$ ipython --no-banner

In [1]: import numpy as np

In [2]: np.set_printoptions(precision=2, suppress=True, linewidth=200)

In [3]: def rnd(a):
   ...:     return np.round(a, 2) + 0
   ...: 

In [4]: arr = np.loadtxt("run2.csv", delimiter=",")

In [5]: arr
Out[5]: 
array([[-18.,   1.,  -5.,  17.,  -2.],
       [  1.,   2.,  13.,   2.,   1.],
       [ -5.,  13.,  12.,   6.,  10.],
       [ 17.,   2.,   6., -14., -10.],
       [ -2.,   1.,  10., -10., -10.]])

In [6]: hat = np.triu(np.array([[0, 8, 8, 9, 1],
   ...:     [6, 0, 6, 6, 9],
   ...:     [7, 6, 5, 0, 2],
   ...:     [5, 0, 8, 6, 8],
   ...:     [6, 4, 5, 2, 4]]), 1) + np.eye(5)

In [7]: A2 = hat @ arr @ np.linalg.inv(hat)

In [8]: rnd(np.poly(A2))
Out[8]: array([     1.,     28.,   -721., -14530.,  31567., 559208.])

In [9]: rnd(np.linalg.det(A2))
Out[9]: np.float64(-559208.0)

In [10]: A2
Out[10]: 
array([[   101.,   -668.,   3459.,   3044., -25373.],
       [    55.,   -339.,   1805.,   1403., -11927.],
       [    -9.,     87.,   -418.,   -455.,   3692.],
       [     1.,      2.,     66.,   -115.,    679.],
       [    -2.,     17.,    -76.,    -94.,    743.]])

In [11]: np.linalg.matrix_rank(A2)
Out[11]: np.int64(5)

In [12]: ev, vecs = np.linalg.eig(arr)

In [13]: rnd(np.sort(np.linalg.eigvals(arr @ arr)))
Out[13]: array([  39.47,   43.13,  242.93,  567.2 , 1333.27])

In [14]: rnd(np.sort(np.linalg.eigvals(np.linalg.inv(arr))))
Out[14]: array([-0.16, -0.06, -0.03,  0.04,  0.15])

In [15]: rnd(arr @ vecs[:, 0] - ev[0] * vecs[:, 0])
Out[15]: array([0., 0., 0., 0., 0.])

In [16]: rnd(ev)
Out[16]: array([-36.51,  23.82,   6.57, -15.59,  -6.28])

In [17]: rnd(np.linalg.det(arr.T))
Out[17]: np.float64(-559208.0)

In [18]: np.einsum("ij,ji->", arr, arr)
Out[18]: np.float64(2226.0)

In [19]: x0 = np.array([-2, -3, -3, 2, 3])

In [20]: np.sign((arr @ x0).round(6))
Out[20]: array([ 1., -1., -1., -1., -1.])

In [21]: arr @ (2 * x0)
Out[21]: array([ 152.,  -80.,  -46., -232., -158.])

In [22]: np.linalg.norm(arr @ x0) <= np.linalg.norm(arr, 2) * np.linalg.norm(x0) + 1e-9
Out[22]: np.True_

In [23]: np.einsum("ij,j->i", arr, x0)
Out[23]: array([  76.,  -40.,  -23., -116.,  -79.])

In [24]: arr @ np.eye(5)[3]
Out[24]: array([ 17.,   2.,   6., -14., -10.])

In [25]: (arr * x0).sum(axis=1)
Out[25]: array([  76.,  -40.,  -23., -116.,  -79.])
